$ python -q
>>> import numpy as np
>>> np.set_printoptions(precision=2, suppress=True, linewidth=160, legacy="1.25")
>>> def tidy(a):
...     return np.round(a, 2) + 0
... 
>>> O, _ = np.linalg.qr(np.array([[-1.6, 0.5, 1.3, 0.4],
...     [0.3, -1.3, -0.1, 0.3],
...     [-1.2, -0.4, 0.2, -0.6],
...     [-0.5, 0.3, -0.8, -0.5]]))
>>> K = -3 * O
>>> tidy(K)
array([[ 2.3 , -0.39, -1.41, -1.25],
       [-0.43,  2.62, -0.2 , -1.38],
       [ 1.73,  1.35,  0.77,  1.9 ],
       [ 0.72, -0.42,  2.53, -1.38]])
>>> vec = np.array([5, 9, -9, 1])
>>> y = K @ vec
>>> tidy(y)
array([ 19.45,  21.79,  15.69, -24.34])
>>> tidy(np.linalg.solve(K, y + K[:, 0]))
array([ 6.,  9., -9.,  1.])
>>> tidy(np.linalg.solve(K, K[:, 3]))
array([0., 0., 0., 1.])
>>> tidy(np.linalg.solve(K.T, K[0]))
array([1., 0., 0., 0.])
>>> O = K.astype(float).copy()
>>> for j in range(4):
...     O[:, j] -= O[:, :j] @ (O[:, :j].T @ O[:, j])
...     O[:, j] /= np.linalg.norm(O[:, j])
... 
>>> tidy(O.T @ O)
array([[1., 0., 0., 0.],
       [0., 1., 0., 0.],
       [0., 0., 1., 0.],
       [0., 0., 0., 1.]])
>>> F = np.loadtxt("test13.csv", delimiter=",")
>>> tidy(F)
array([[ 0.87, -0.5 ,  0.  ,  0.  ],
       [ 0.5 ,  0.87,  0.  ,  0.  ],
       [ 0.  ,  0.  ,  1.  ,  0.  ],
       [ 0.  ,  0.  ,  0.  ,  1.  ]])
>>> # 3 groups of indices that never mix
>>> r0, r1 = F[1], F[2]
>>> r0 @ r0
1.0
>>> p = (r0 @ r1) / (r0 @ r0) * r0
>>> tidy(np.outer(r0, r1))
array([[0.  , 0.  , 0.5 , 0.  ],
       [0.  , 0.  , 0.87, 0.  ],
       [0.  , 0.  , 0.  , 0.  ],
       [0.  , 0.  , 0.  , 0.  ]])
>>> (r1 - p) @ r0
0.0
>>> np.linalg.matrix_rank(np.outer(r0, r1))
1
>>> vec = np.array([2, 3, 0, 1])
>>> tidy(F @ (2 * vec))
array([0.46, 7.2 , 0.  , 2.  ])
>>> tidy(F @ np.eye(4)[1])
array([-0.5 ,  0.87,  0.  ,  0.  ])
>>> np.linalg.norm(F @ vec) <= np.linalg.norm(F, 2) * np.linalg.norm(vec) + 1e-9
True
>>> tidy(F @ np.ones(4))
array([0.37, 1.37, 1.  , 1.  ])
>>> np.sign((F @ vec).round(6))
array([1., 1., 0., 1.])
>>> tidy(F * vec)
array([[ 1.73, -1.5 ,  0.  ,  0.  ],
       [ 1.  ,  2.6 ,  0.  ,  0.  ],
       [ 0.  ,  0.  ,  0.  ,  0.  ],
       [ 0.  ,  0.  ,  0.  ,  1.  ]])
>>> vec = np.array([3, -3, 3, -2])
>>> tidy(np.linalg.norm(vec)), tidy(np.linalg.norm(F @ vec))
(5.57, 5.57)
>>> [p for p in range(1, 25) if np.allclose(np.linalg.matrix_power(F, p), np.eye(4))]
[12, 24]
>>> tidy(F.T @ (F @ vec))
array([ 3., -3.,  3., -2.])
>>> 4 - np.linalg.matrix_rank(F - np.eye(4), tol=1e-8)
2
>>> tidy(np.abs(np.linalg.eigvals(F)))
array([1., 1., 1., 1.])
>>> W0 = np.loadtxt("layer16.csv", delimiter=",")
>>> W0
array([[  0.15,  -3.62,  -0.37],
       [  2.14,  -0.97,   3.55],
       [ -0.25,  -3.96,  -0.91],
       [  0.34,  -2.52,   1.27],
       [  1.64,  -1.75,   3.47],
       [  2.48,   0.85,   2.61],
       [ -0.39,  -2.25,   0.34],
       [ -0.55,  -3.76,  -0.26],
       [  1.22,   0.27,   4.42],
       [-10.2 ,   2.64,  -2.68],
       [  3.52,   1.39,   1.69],
       [ -9.57,   2.89,  -3.12],
       [ -6.69,   3.55,  -1.55],
       [ -0.69,  -5.27,  -0.94],
       [  0.3 ,  -0.23,   3.47],
       [ -0.36,  -4.1 ,   0.25],
       [  2.41,   0.17,   2.6 ],
       [  1.44,  -1.22,   1.54],
       [ -9.23,   3.47,  -0.34],
       [-10.82,   3.85,  -1.73],
       [-10.26,   3.61,   1.13],
       [  1.4 ,  -0.6 ,   4.48],
       [  0.89,  -2.81,   2.26]])
>>> other = np.c_[W0[:, :2] @ np.array([[5, 0], [8, -5]]), np.array([-6, -3, -6, 7, 4, -1, -7, 8, -7, -4, 7, 9, 3, 1, 6, -9, -2, 3, -6, 1, 3, -6, -7])]
>>> tidy(other)
array([[-28.21,  18.1 ,  -6.  ],
       [  2.94,   4.85,  -3.  ],
       [-32.93,  19.8 ,  -6.  ],
       [-18.46,  12.6 ,   7.  ],
       [ -5.8 ,   8.75,   4.  ],
       [ 19.2 ,  -4.25,  -1.  ],
       [-19.95,  11.25,  -7.  ],
       [-32.83,  18.8 ,   8.  ],
       [  8.26,  -1.35,  -7.  ],
       [-29.88, -13.2 ,  -4.  ],
       [ 28.72,  -6.95,   7.  ],
       [-24.73, -14.45,   9.  ],
       [ -5.05, -17.75,   3.  ],
       [-45.61,  26.35,   1.  ],
       [ -0.34,   1.15,   6.  ],
       [-34.6 ,  20.5 ,  -9.  ],
       [ 13.41,  -0.85,  -2.  ],
       [ -2.56,   6.1 ,   3.  ],
       [-18.39, -17.35,  -6.  ],
       [-23.3 , -19.25,   1.  ],
       [-22.42, -18.05,   3.  ],
       [  2.2 ,   3.  ,  -6.  ],
       [-18.03,  14.05,  -7.  ]])
>>> tidy(np.linalg.norm(np.linalg.qr(W0)[0].T @ other, axis=0) ** 2 / ((other ** 2).sum(axis=0) + 1e-12))
array([1.  , 1.  , 0.09])
>>> tidy(np.linalg.norm(other - W0 @ np.linalg.lstsq(W0, other)[0], axis=0))
array([ 0.  ,  0.  , 25.75])
>>> np.linalg.matrix_rank(np.c_[W0, other])
4
